$ ipython --no-banner

In [1]: import numpy as np

In [2]: import numpy.linalg as la

In [3]: np.set_printoptions(precision=2, suppress=True, linewidth=120)

In [4]: X = np.array([[6, 5, 8], [6, 5, 8], [6, 5, 8]])

In [5]: # null space of dimension 2

In [6]: Y = X / np.sqrt((X ** 2).mean(axis=1, keepdims=True))

In [7]: la.matrix_rank(X - X.mean(axis=1, keepdims=True))
Out[7]: np.int64(1)

In [8]: print(la.matrix_rank(Y) == la.matrix_rank(X))
True

In [9]: rng = np.random.default_rng(98)

In [10]: Y = X + rng.integers(-2, 3, (3, 1)) @ rng.integers(-2, 3, (1, 3))

In [11]: Y
Out[11]: 
array([[ 4,  5, 10],
       [10,  5,  4],
       [ 8,  5,  6]])

In [12]: np.round(la.svd(Y - X, compute_uv=False), 2) + 0
Out[12]: array([6.93, 0.  , 0.  ])

In [13]: print(Y - X)
[[-2  0  2]
 [ 4  0 -4]
 [ 2  0 -2]]

In [14]: np.abs(Y - X).sum(axis=1)
Out[14]: array([4, 8, 4])

In [15]: Uu, s, vt = la.svd(Y)

In [16]: vecs = vt[:(s > 1e-8).sum()]

In [17]: x = Y[2] + -1 * Y[1] + rng.integers(2) * np.eye(3)[0]

In [18]: x
Out[18]: array([-2.,  0.,  2.])

In [19]: np.allclose(vecs.T @ vecs @ x, x)
Out[19]: True

In [20]: C2 = X.T @ X

In [21]: la.matrix_rank(C2)
Out[21]: np.int64(1)

In [22]: np.round(la.eigvalsh(C2)[::-1], 2) + 0
Out[22]: array([375.,   0.,   0.])

In [23]: print(np.round(la.svd(X, compute_uv=False) ** 2, 2) + 0)
[375.   0.   0.]

In [24]: np.diag(C2)
Out[24]: array([108,  75, 192])

In [25]: (X @ X.T).shape
Out[25]: (3, 3)

In [26]: C2
Out[26]: 
array([[108,  90, 144],
       [ 90,  75, 120],
       [144, 120, 192]])

In [27]: Y = np.array([[0, 0], [0, -3]])

In [28]: W0 = np.kron(np.eye(2, dtype=int), Y)

In [29]: W0
Out[29]: 
array([[ 0,  0,  0,  0],
       [ 0, -3,  0,  0],
       [ 0,  0,  0,  0],
       [ 0,  0,  0, -3]])

In [30]: (W0 != 0).astype(int)
Out[30]: 
array([[0, 0, 0, 0],
       [0, 1, 0, 0],
       [0, 0, 0, 0],
       [0, 0, 0, 1]])

In [31]: W0 @ W0
Out[31]: 
array([[0, 0, 0, 0],
       [0, 9, 0, 0],
       [0, 0, 0, 0],
       [0, 0, 0, 9]])

In [32]: la.svd(W0, compute_uv=False)
Out[32]: array([3., 3., 0., 0.])

In [33]: print(la.norm(W0, axis=0))
[0. 3. 0. 3.]

In [34]: W0.T @ W0
Out[34]: 
array([[0, 0, 0, 0],
       [0, 9, 0, 0],
       [0, 0, 0, 0],
       [0, 0, 0, 9]])

In [35]: W0[:, 2] @ W0[:, 3]
Out[35]: np.int64(0)

In [36]: m1 = np.load("a.npy")

In [37]: m1
Out[37]: 
array([[-2,  2,  0,  0],
       [-2,  3,  0,  0],
       [ 0,  0, -2,  2],
       [ 0,  0, -2,  3]])

In [38]: r0, r1 = X[2], X[0]

In [39]: r0 @ r0
Out[39]: np.int64(125)

In [40]: p = (r0 @ r1) / (r0 @ r0) * r0

In [41]: print(la.matrix_rank(np.outer(r0, r1)))
1

In [42]: r1 - p
Out[42]: array([0., 0., 0.])

In [43]: np.outer(r0, r1)
Out[43]: 
array([[36, 30, 48],
       [30, 25, 40],
       [48, 40, 64]])

In [44]: p
Out[44]: array([6., 5., 8.])

In [45]: ev, vecs = la.eig(m1)

In [46]: m1 @ vecs[:, 0] - ev[0] * vecs[:, 0]
Out[46]: array([0., 0., 0., 0.])

In [47]: np.prod(ev)
Out[47]: np.float64(4.0)

In [48]: np.sort(la.eigvals(m1 @ m1))
Out[48]: array([1., 1., 4., 4.])

In [49]: O = m1.astype(float).copy()

In [50]: for j in range(4):
    ...:     O[:, j] -= O[:, :j] @ (O[:, :j].T @ O[:, j])
    ...:     O[:, j] /= la.norm(O[:, j])
    ...: 

In [51]: O
Out[51]: 
array([[-0.71, -0.71,  0.  ,  0.  ],
       [-0.71,  0.71,  0.  ,  0.  ],
       [ 0.  ,  0.  , -0.71, -0.71],
       [ 0.  ,  0.  , -0.71,  0.71]])

In [52]: np.round(O.T @ m1, 2) + 0
Out[52]: 
array([[ 2.83, -3.54,  0.  ,  0.  ],
       [ 0.  ,  0.71,  0.  ,  0.  ],
       [ 0.  ,  0.  ,  2.83, -3.54],
       [ 0.  ,  0.  ,  0.  ,  0.71]])

In [53]: ev, vecs = la.eig(O)

In [54]: print(ev)
[-1.  1. -1.  1.]

In [55]: print(np.round(O @ vecs[:, 0] - ev[0] * vecs[:, 0], 2) + 0)
[0. 0. 0. 0.]

In [56]: print(np.sort(la.eigvals(O.T)))
[-1. -1.  1.  1.]

In [57]: np.sort(la.eigvals(la.inv(O)))
Out[57]: array([-1., -1.,  1.,  1.])

In [58]: Y = np.array([[1, 1], [1, -1]])

In [59]: feats = np.kron(Y, np.kron(Y, Y))[rng.permutation(8)][:2]

In [60]: feats
Out[60]: 
array([[ 1, -1, -1,  1,  1, -1, -1,  1],
       [ 1, -1, -1,  1, -1,  1,  1, -1]])

In [61]: w1 = np.array([[-1, -1], [-2, 0], [0, 1], [0, 1], [0, 2], [-2, 1], [1, 2], [-2, 1]])

In [62]: c = np.array([-1, 2])

In [63]: act = np.maximum(feats @ w1 + c, 0)

In [64]: print((act > 0).mean(axis=0))
[0.5 1. ]

In [65]: cent = np.array([[3, 0, 0], [0, 3, 2]])

In [66]: act @ cent
Out[66]: 
array([[0, 3, 2],
       [3, 3, 2]])

In [67]: E = np.diag(20 * np.array([1, 0, 2, 2])) + np.array([[0, 2, 3, 0], [3, 2, 3, 0], [2, 2, 0, 2], [0, 3, 1, 1]])

In [68]: print(E)
[[20  2  3  0]
 [ 3  2  3  0]
 [ 2  2 40  2]
 [ 0  3  1 41]]

In [69]: Y = E[0, 0] * E[1:] - np.outer(E[1:, 0], E[0])

In [70]: Y
Out[70]: 
array([[  0,  34,  51,   0],
       [  0,  36, 794,  40],
       [  0,  60,  20, 820]])

In [71]: la.matrix_rank(Y), la.matrix_rank(E)
Out[71]: (np.int64(3), np.int64(4))

In [72]: E[:, 0] / E[0, 0]
Out[72]: array([1.  , 0.15, 0.1 , 0.  ])

In [73]: np.flatnonzero(~Y.round(6).any(axis=1))
Out[73]: array([], dtype=int64)
